% python3 -q
>>> import numpy as np
>>> np.set_printoptions(precision=2, suppress=True, linewidth=140, legacy="1.25")
>>> X = np.loadtxt("dump.csv", delimiter=",")
>>> print(X.round(2) + 0)
[[-0.13  0.42 -0.35 -0.03 -0.17  0.45 -0.26]
 [-0.67 -0.15  0.37 -0.3   0.19  0.16  0.34]
 [-0.13  0.24 -0.4   0.3   0.43 -0.17  0.59]
 [-0.36 -0.1  -0.33 -0.4  -0.42  0.14  0.07]
 [ 0.31  0.02  0.2   0.23 -0.18  0.72  0.46]
 [ 0.09 -0.04  0.28  0.09 -0.63 -0.38  0.33]
 [-0.18 -0.67 -0.44  0.44 -0.18  0.05  0.  ]
 [-0.45  0.12  0.37  0.62 -0.02  0.09 -0.35]
 [ 0.22 -0.51  0.13 -0.15  0.36  0.22 -0.15]]
>>> # orthonormal columns
>>> x0 = np.array([5, 2, 4, -3, -6, -2, -1])
>>> rhs = X @ x0
>>> print(rhs)
[-0.76 -3.02 -5.49  0.01  0.88  5.41 -4.36 -2.04 -1.38]
>>> print(np.linalg.lstsq(X, rhs)[0])
[ 5.  2.  4. -3. -6. -2. -1.]
>>> rng = np.random.default_rng(988)
>>> rhs = rhs + 0.02 * rng.normal(size=9)
>>> print(rhs)
[-0.69 -3.04 -5.48  0.01  0.9   5.41 -4.38 -2.06 -1.39]
>>> b, *_ = np.linalg.lstsq(X, rhs)
>>> print(np.round(X.T @ (rhs - X @ b), 2) + 0)
[0. 0. 0. 0. 0. 0. 0.]
>>> print(b)
[ 5.02  2.05  3.97 -3.01 -6.02 -1.97 -1.  ]
>>> print(b.round())
[ 5.  2.  4. -3. -6. -2. -1.]
>>> Y = np.c_[X[:, :2] @ np.array([[2, 0], [2, 2]]), np.array([4, 5, 4, -7, -6, 9, -4, 1, 0])]
>>> print(Y)
[[ 0.58  0.84  4.  ]
 [-1.63 -0.29  5.  ]
 [ 0.21  0.48  4.  ]
 [-0.92 -0.2  -7.  ]
 [ 0.66  0.04 -6.  ]
 [ 0.1  -0.08  9.  ]
 [-1.7  -1.35 -4.  ]
 [-0.66  0.24  1.  ]
 [-0.58 -1.03  0.  ]]
>>> print(np.round(np.linalg.lstsq(X, Y[:, 0])[0], 2) + 0)
[2. 2. 0. 0. 0. 0. 0.]
>>> print(np.linalg.matrix_rank(Y))
3
>>> mat = np.loadtxt("x.csv", delimiter=",")
>>> print(mat)
[[ 2. -1.  2. -1.  3.]
 [ 4. -2.  5.  0.  6.]
 [ 6. -1.  3. -1.  7.]
 [ 7. -4.  1. -1.  4.]
 [ 4. -3.  3. -2.  6.]
 [ 4. -3.  5. -3.  8.]
 [ 6. -3.  7.  0.  9.]
 [ 9. -6.  7.  0. 12.]
 [12. -6. 10. -1. 12.]
 [11. -3.  8.  1. 12.]
 [13. -3.  9. -1. 13.]
 [14. -2.  8.  2. 16.]
 [16. -4. 11.  1. 15.]
 [18. -1. 12.  1. 18.]
 [17.  0. 11.  3. 16.]
 [17.  2. 14.  1. 13.]
 [14.  3. 11. -2. 14.]
 [16.  6. 11. -2. 12.]
 [15.  9. 14.  0. 14.]
 [12. 10. 12. -3. 16.]
 [ 9.  9. 15. -4. 15.]
 [12.  9. 17. -2. 16.]]
>>> q, V = np.linalg.qr(mat[:, :2])[0], np.linalg.qr(mat[:, 2:])[0]
>>> sigma = np.linalg.svd(q.T @ V, compute_uv=False)
>>> print((sigma > 0.9).sum())
1
>>> print(sigma)
[0.98 0.7 ]
>>> print(np.degrees(np.arccos(sigma.clip(0, 1))))
[10.69 45.54]
>>> print(round(np.linalg.norm(q @ q.T - V @ V.T, 2), 2))
1.0
>>> J = np.loadtxt("mat.csv", delimiter=",")
>>> print(J)
[[-2. -1.  0.  1.  2.]
 [ 3.  4.  5.  6.  7.]
 [ 8.  9. 10. 11. 12.]
 [13. 14. 15. 16. 17.]
 [18. 19. 20. 21. 22.]
 [23. 24. 25. 26. 27.]
 [28. 29. 30. 31. 32.]]
>>> x0 = np.array([1, 1, 2, 2, 1, 1, 0])
>>> h1 = np.maximum(X @ x0, 0)
>>> print(np.maximum(X @ x0, 0) - np.maximum(-X @ x0, 0))
[-0.21 -0.33  0.17 -2.19  1.74 -0.21 -0.97  1.71  0.24]
>>> print(h1)
[0.   0.   0.17 0.   1.74 0.   0.   1.71 0.24]
>>> print(np.tanh(X @ x0))
[-0.21 -0.32  0.17 -0.98  0.94 -0.21 -0.75  0.94  0.23]
>>> print(X.T @ h1)
[-0.19  0.16  0.95  1.47 -0.19  1.43  0.28]
>>> data = np.load("run13.npy")
>>> print(data)
[[-2.  5.  0.  0.  0.  0.  0.  0.  0.]
 [ 5.  1.  5.  0.  0.  0.  0.  0.  0.]
 [ 0.  5.  0.  5.  0.  0.  0.  0.  0.]
 [ 0.  0.  5. -1.  5.  0.  0.  0.  0.]
 [ 0.  0.  0.  5.  3.  5.  0.  0.  0.]
 [ 0.  0.  0.  0.  5.  2.  5.  0.  0.]
 [ 0.  0.  0.  0.  0.  5. -2.  5.  0.]
 [ 0.  0.  0.  0.  0.  0.  5.  2.  5.]
 [ 0.  0.  0.  0.  0.  0.  0.  5.  1.]]
>>> # symmetric, so the eigenvalues are real
>>> print(np.round(np.linalg.eigvalsh(data).min(), 2))
-9.12
>>> Y = data[0, 0] * data[1:] - np.outer(data[1:, 0], data[0])
>>> print(Y)
[[  0. -27. -10.  -0.  -0.  -0.  -0.  -0.  -0.]
 [  0. -10.  -0. -10.  -0.  -0.  -0.  -0.  -0.]
 [  0.  -0. -10.   2. -10.  -0.  -0.  -0.  -0.]
 [  0.  -0.  -0. -10.  -6. -10.  -0.  -0.  -0.]
 [  0.  -0.  -0.  -0. -10.  -4. -10.  -0.  -0.]
 [  0.  -0.  -0.  -0.  -0. -10.   4. -10.  -0.]
 [  0.  -0.  -0.  -0.  -0.  -0. -10.  -4. -10.]
 [  0.  -0.  -0.  -0.  -0.  -0.  -0. -10.  -2.]]
>>> print(data[:, 0] / data[0, 0])
[ 1.  -2.5 -0.  -0.  -0.  -0.  -0.  -0.  -0. ]
>>> print(np.linalg.cond(Y) > 100)
True
>>> print(np.argsort(-np.linalg.norm(Y, axis=0).round(6), kind="stable")[:3])
[1 4 5]
>>> print([round(float(x), 2) for x in np.linalg.svd(Y, compute_uv=False)[:3]])
[30.69, 20.67, 17.53]
>>> m1 = np.loadtxt("case6.csv", delimiter=",")
>>> print(m1)
[[0.5 0.  0.5 0. ]
 [0.5 0.5 0.  0. ]
 [0.5 0.  0.5 0. ]
 [0.5 0.  0.  0.5]]
>>> x0 = np.array([2, 2, 3, 1])
>>> h1 = np.maximum(m1 @ x0, 0)
>>> print(np.flatnonzero(h1 > 1e-9))
[0 1 2 3]
>>> print(np.maximum(m1 @ x0, 0) - np.maximum(-m1 @ x0, 0))
[2.5 2.  2.5 1.5]
>>> print(m1.T @ h1)
[4.25 1.   2.5  0.75]
>>> print(h1)
[2.5 2.  2.5 1.5]
>>> print(np.tanh(m1 @ x0))
[0.99 0.96 0.99 0.91]
>>> print(np.round(np.sort(np.abs(np.linalg.eigvals(m1)))[::-1], 2) + 0)
[1.  0.5 0.5 0. ]
>>> print(np.round(np.linalg.matrix_power(m1, 100), 2) + 0)
[[0.5 0.  0.5 0. ]
 [0.5 0.  0.5 0. ]
 [0.5 0.  0.5 0. ]
 [0.5 0.  0.5 0. ]]
>>> pr = np.eye(4)[3]
>>> for _ in range(4):
...     pr = pr @ m1
...     print(pr.round(2))
... 
[0.5 0.  0.  0.5]
[0.5  0.   0.25 0.25]
[0.5  0.   0.38 0.12]
[0.5  0.   0.44 0.06]
